% ipython --no-banner

In [1]: import numpy as np

In [2]: np.set_printoptions(suppress=True, linewidth=120)

In [3]: rd = lambda a: np.round(a, 2) + 0

In [4]: data = np.loadtxt("sample7.csv", delimiter=",")

In [5]: print(data)
[[0.5  0.25 0.25]
 [0.   1.   0.  ]
 [0.   0.   1.  ]]

In [6]: # rows sum to 1

In [7]: print(rd(np.linalg.eigvals(data)))
[0.5 1.  1. ]

In [8]: print(np.einsum("ij,ji->", data, data))
2.25

In [9]: print(rd(np.linalg.det(data.T)))
0.5

In [10]: print(rd(data @ data))
[[0.25 0.38 0.38]
 [0.   1.   0.  ]
 [0.   0.   1.  ]]

In [11]: print(np.prod(np.diag(data)), rd(np.linalg.det(data)))
0.5 0.5

In [12]: mat = np.load("run2.npy")

In [13]: print(mat)
[[0 0 0 0]
 [0 1 0 0]
 [0 0 1 0]
 [0 0 0 2]]

In [14]: print(np.allclose(mat, mat.T))
True

In [15]: print((mat - mat.T) / 2)
[[0. 0. 0. 0.]
 [0. 0. 0. 0.]
 [0. 0. 0. 0.]
 [0. 0. 0. 0.]]

In [16]: print((mat + mat.T) / 2)
[[0. 0. 0. 0.]
 [0. 1. 0. 0.]
 [0. 0. 1. 0.]
 [0. 0. 0. 2.]]

In [17]: print(rd(np.abs(np.linalg.eigvals(mat)).max()))
2.0

In [18]: print(rd(np.linalg.norm(mat, axis=0)))
[0. 1. 1. 2.]

In [19]: print(mat[:, 1] @ mat[:, 0])
0

In [20]: vals, vecs = np.linalg.eig(data)

In [21]: print(rd(np.sort(np.linalg.eigvals(data.T))))
[0.5 1.  1. ]

In [22]: print(data @ vecs[:, 0] - vals[0] * vecs[:, 0])
[0. 0. 0.]

In [23]: print(vals)
[0.5 1.  1. ]

In [24]: rng = np.random.default_rng(344540)

In [25]: lab = rng.integers(0, 2, 6)

In [26]: M = np.triu((lab[:, None] == lab) & (rng.random((6, 6)) < 0.8), 1).astype(int)

In [27]: M += M.T

In [28]: print(M)
[[0 1 1 1 1 1]
 [1 0 1 1 0 1]
 [1 1 0 1 0 1]
 [1 1 1 0 1 1]
 [1 0 0 1 0 1]
 [1 1 1 1 1 0]]

In [29]: # symmetric

In [30]: lab = rng.permutation(6)

In [31]: print(lab)
[2 3 1 0 4 5]

In [32]: other = M[lab][:, lab]

In [33]: print(rd(np.sort(np.abs(np.linalg.eigvals(other)))))
[0.38 1.   1.   1.   1.8  4.43]

In [34]: print(other)
[[0 1 1 1 0 1]
 [1 0 1 1 1 1]
 [1 1 0 1 0 1]
 [1 1 1 0 1 1]
 [0 1 0 1 0 1]
 [1 1 1 1 1 0]]

In [35]: f = np.array([-1, 1, -1])

In [36]: print(np.convolve(M[4], f))
[-1  1 -1 -1  1 -2  1 -1]

In [37]: print(np.polyval(f, M[4]))
[-1 -1 -1 -1 -1 -1]

In [38]: print(np.array([np.convolve(row, f, "same") for row in M]))
[[-1  0 -1 -1 -1  0]
 [ 1 -2  0  0 -2  1]
 [ 0  0 -2  1 -2  1]
 [ 0 -1  0 -2  0  0]
 [ 1 -1 -1  1 -2  1]
 [ 0 -1 -1 -1  0 -1]]

In [39]: print(rd(np.linalg.norm(M[5] - M[1])))
1.73

In [40]: print(rd(np.linalg.norm(M, axis=1)))
[2.24 2.   2.   2.24 1.73 2.24]

In [41]: print(rd(np.linalg.norm(M) ** 2 / np.linalg.norm(M, 2) ** 2))
1.33

In [42]: print(rd(np.linalg.norm(M, "nuc")))
9.61

In [43]: print(M[5] @ M[1])
3

In [44]: vals, vecs = np.linalg.eigh(M)

In [45]: x = np.array([-3, 1, -3, 1, -2, 0])

In [46]: print(x @ M @ x)
4

In [47]: print(rd(vecs * np.maximum(vals, 0) @ vecs.T))
[[0.89 0.76 0.76 0.89 0.63 0.89]
 [0.76 0.76 0.76 0.76 0.4  0.76]
 [0.76 0.76 0.76 0.76 0.4  0.76]
 [0.89 0.76 0.76 0.89 0.63 0.89]
 [0.63 0.4  0.4  0.63 0.62 0.63]
 [0.89 0.76 0.76 0.89 0.63 0.89]]

In [48]: print((np.sign(vecs[:, -1].round(6)) == np.sign(vecs[0, -1].round(6))).astype(int))
[1 1 1 1 1 1]

In [49]: print(rd(x @ M @ x / (x @ x)), rd(vals[0]), rd(vals[-1]))
0.17 -1.8 4.43

In [50]: print(rd(np.linalg.eigvalsh(M[1:, 1:])))
[-1.68 -1.   -1.    0.36  3.32]

In [51]: E = np.load("layer7.npy")

In [52]: print(rd(E))
[[ 1.26 -1.1  -0.31  0.19 -1.03]
 [ 0.9   0.75 -1.39 -0.56  0.62]
 [ 0.63  1.41  0.78 -0.13 -1.  ]
 [ 0.9   0.13  0.58  1.34  1.03]
 [-0.63  0.46 -1.02  1.36 -0.71]]

In [53]: def softmax(z):
    ...:     e = np.exp(z - z.max(axis=-1, keepdims=True))
    ...:     return e / e.sum(axis=-1, keepdims=True)
    ...: 

In [54]: print(rd(softmax(E[0] + -2)))
[0.57 0.05 0.12 0.2  0.06]

In [55]: scores = E @ E.T / np.sqrt(5)

In [56]: print(rd(softmax(scores)))
[[0.6 0.1 0.1 0.1 0.1]
 [0.1 0.6 0.1 0.1 0.1]
 [0.1 0.1 0.6 0.1 0.1]
 [0.1 0.1 0.1 0.6 0.1]
 [0.1 0.1 0.1 0.1 0.6]]

In [57]: print(rd(np.linalg.norm(E, axis=0)))
[2. 2. 2. 2. 2.]

In [58]: print(rd(np.linalg.pinv(E)))
[[ 0.31  0.22  0.16  0.22 -0.16]
 [-0.28  0.19  0.35  0.03  0.12]
 [-0.08 -0.35  0.19  0.14 -0.25]
 [ 0.05 -0.14 -0.03  0.33  0.34]
 [-0.26  0.15 -0.25  0.26 -0.18]]

In [59]: print(rd(E @ E.T))
[[4. 0. 0. 0. 0.]
 [0. 4. 0. 0. 0.]
 [0. 0. 4. 0. 0.]
 [0. 0. 0. 4. 0.]
 [0. 0. 0. 0. 4.]]

In [60]: print(rd(E[:, 2] @ E[:, 1]))
0.0

In [61]: print(rd(E.T @ E))
[[4. 0. 0. 0. 0.]
 [0. 4. 0. 0. 0.]
 [0. 0. 4. 0. 0.]
 [0. 0. 0. 4. 0.]
 [0. 0. 0. 0. 4.]]

In [62]: W0 = np.loadtxt("w.csv", delimiter=",")

In [63]: print(W0)
[[-0.83 -2.67  0.34]
 [-2.54 -1.05 -2.9 ]
 [-0.57 -3.15  1.29]
 [-0.16 -2.03 -0.93]
 [-1.89 -0.59 -3.81]
 [-1.46 -1.89 -1.21]
 [-2.43 -3.64  2.29]
 [ 2.99 -3.73  2.46]
 [-0.54 -4.08  3.17]
 [-0.21 -4.76  4.52]
 [-0.44 -4.75  4.5 ]
 [-1.37 -1.13 -2.73]
 [-1.25 -3.12  1.24]
 [-1.64 -3.19  1.39]
 [-1.74 -1.04 -2.91]
 [-0.68 -0.85 -3.31]
 [ 0.39 -5.26  5.52]
 [ 0.16 -2.41 -0.17]
 [-4.06 -2.51  0.03]
 [-2.4  -0.69 -3.62]
 [-0.25 -1.76 -1.48]
 [-1.35 -2.25 -0.49]
 [ 1.11 -0.73 -3.54]
 [-1.54 -4.43  3.87]]

In [64]: lab = W0[:, 2] > np.median(W0[:, 2])

In [65]: f = W0[lab].mean(axis=0) - W0[~lab].mean(axis=0)

In [66]: print(rd(f))
[ 0.2  -2.41  4.81]

In [67]: print(np.argsort(-np.abs(f).round(6), kind="stable"))
[2 1 0]

In [68]: print(((W0 - W0.mean(axis=0)) @ f > 0).astype(int))
[1 0 1 0 0 0 1 1 1 1 1 0 1 1 0 0 1 0 0 0 0 0 0 1]

In [69]: print(rd((((W0 - W0.mean(axis=0)) @ f > 0) == lab).mean()))
0.96

In [70]: print(lab.astype(int))
[1 0 1 0 0 0 1 1 1 1 1 0 1 1 0 0 1 0 1 0 0 0 0 1]

In [71]: A = np.array([[1, -1, 0, 0, 1, -2], [1, 2, 3, 1, 2, -2], [2, -1, 1, -3, 3, 2]])

In [72]: print(A)
[[ 1 -1  0  0  1 -2]
 [ 1  2  3  1  2 -2]
 [ 2 -1  1 -3  3  2]]

In [73]: f = np.array([3, 1, 2])

In [74]: print(np.convolve(A[2], f))
[  6  -1   6 -10   8   3   8   4]

In [75]: print(np.correlate(A[2], A[0], "full"))
[ -4   4  -3   7 -11   2   0   4  -6   1   2]

In [76]: print(np.polyval(f, A[2]))
[16  4  6 26 32 16]

In [77]: t3 = np.stack([A, 2 * A, A[::-1]])

In [78]: print(t3.shape)
(3, 3, 6)

In [79]: other = A[0, 0] * A[1:] - np.outer(A[1:, 0], A[0])

In [80]: print(other)
[[ 0  3  3  1  1  0]
 [ 0  1  1 -3  1  6]]

In [81]: print(np.flatnonzero(~other.round(6).any(axis=1)))
[]

In [82]: print(A[:, 0] / A[0, 0])
[1. 1. 2.]

In [83]: print(np.linalg.matrix_rank(other), np.linalg.matrix_rank(A))
2 3

In [84]: f, g = data[0], data[1]

In [85]: print(f @ g)
0.25

In [86]: print(rd(f @ f))
0.38

In [87]: pr = (f @ g) / (f @ f) * f

In [88]: print(np.outer(f, g))
[[0.   0.5  0.  ]
 [0.   0.25 0.  ]
 [0.   0.25 0.  ]]

In [89]: other = A / np.sqrt((A ** 2).mean(axis=1, keepdims=True))

In [90]: print(rd(np.linalg.norm(other, axis=1)))
[2.45 2.45 2.45]

In [91]: X = np.loadtxt("dump.csv", delimiter=",")

In [92]: print(X)
[[7. 7. 3. 8. 6.]
 [9. 2. 3. 3. 2.]
 [3. 3. 4. 8. 4.]
 [8. 3. 2. 7. 9.]
 [3. 3. 4. 8. 4.]]

In [93]: P = np.triu(np.array([[0, -1, 3, -3, 3],
    ...:     [-2, -3, -1, 0, 1],
    ...:     [-1, -3, 0, -2, 3],
    ...:     [2, -1, -1, 0, 0],
    ...:     [-3, -2, 0, -2, -2]]), 1) + np.eye(5)

In [94]: other = P @ X @ np.linalg.inv(P)

In [95]: print(P @ X - X @ P)
[[-15.  14.   1.  51. -42.]
 [  0.   9. -25.  33. -38.]
 [ -7.   6.   2.  27. -30.]
 [  0.   8. -21.  28. -33.]
 [  0.   3.  -6.  17. -24.]]

In [96]: print(rd(np.poly(other)))
[  1. -24. -61. 460. 590.   0.]

In [97]: print(np.trace(other), np.trace(X))
24.0 24.0

In [98]: print(other)
[[  -8.    6.   48.  104. -125.]
 [   9.   11.  -13.    4.    3.]
 [  -4.    2.   26.   58.  -70.]
 [   8.   11.  -11.    9.    7.]
 [   3.    6.    1.   19.  -14.]]

In [99]: U, sv, VT = np.linalg.svd(other)

In [100]: vecs = VT[:(sv > 1e-8).sum()]

In [101]: x = other[0] + 3 * other[1] + rng.integers(2) * np.eye(5)[4]

In [102]: print(x)
[  19.   39.    9.  116. -116.]

In [103]: print(rd(np.diag(vecs.T @ vecs)))
[0.3  1.   0.71 0.99 1.  ]

In [104]: print(np.linalg.matrix_rank(np.vstack([other, x])))
4

In [105]: print(rd(vecs.T @ vecs))
[[ 0.3   0.03 -0.45  0.08 -0.06]
 [ 0.03  1.    0.02  0.    0.  ]
 [-0.45  0.02  0.71  0.05 -0.04]
 [ 0.08  0.    0.05  0.99  0.01]
 [-0.06  0.   -0.04  0.01  1.  ]]

In [106]: print(rd(np.linalg.norm(x - vecs.T @ vecs @ x)))
0.0

In [107]: print(np.allclose(vecs.T @ vecs @ x, x))
True

In [108]: F = np.array([[1, 0, 0], [0, -1, 0], [0, 0, 2]])

In [109]: W = np.array([[-2, -1, 1, 1], [-2, 0, -2, 2], [-2, 1, 0, -2]])

In [110]: coef = np.array([0, -1, -2, -2])

In [111]: act = np.maximum(F @ W + coef, 0)

In [112]: print(act)
[[0 0 0 0]
 [2 0 0 0]
 [0 1 0 0]]

In [113]: cent = np.array([[9, 6, 0], [1, 3, 1], [1, 5, 8], [1, 3, 0]])

In [114]: print((act @ cent).round(6).argmax(axis=1))
[0 0 1]
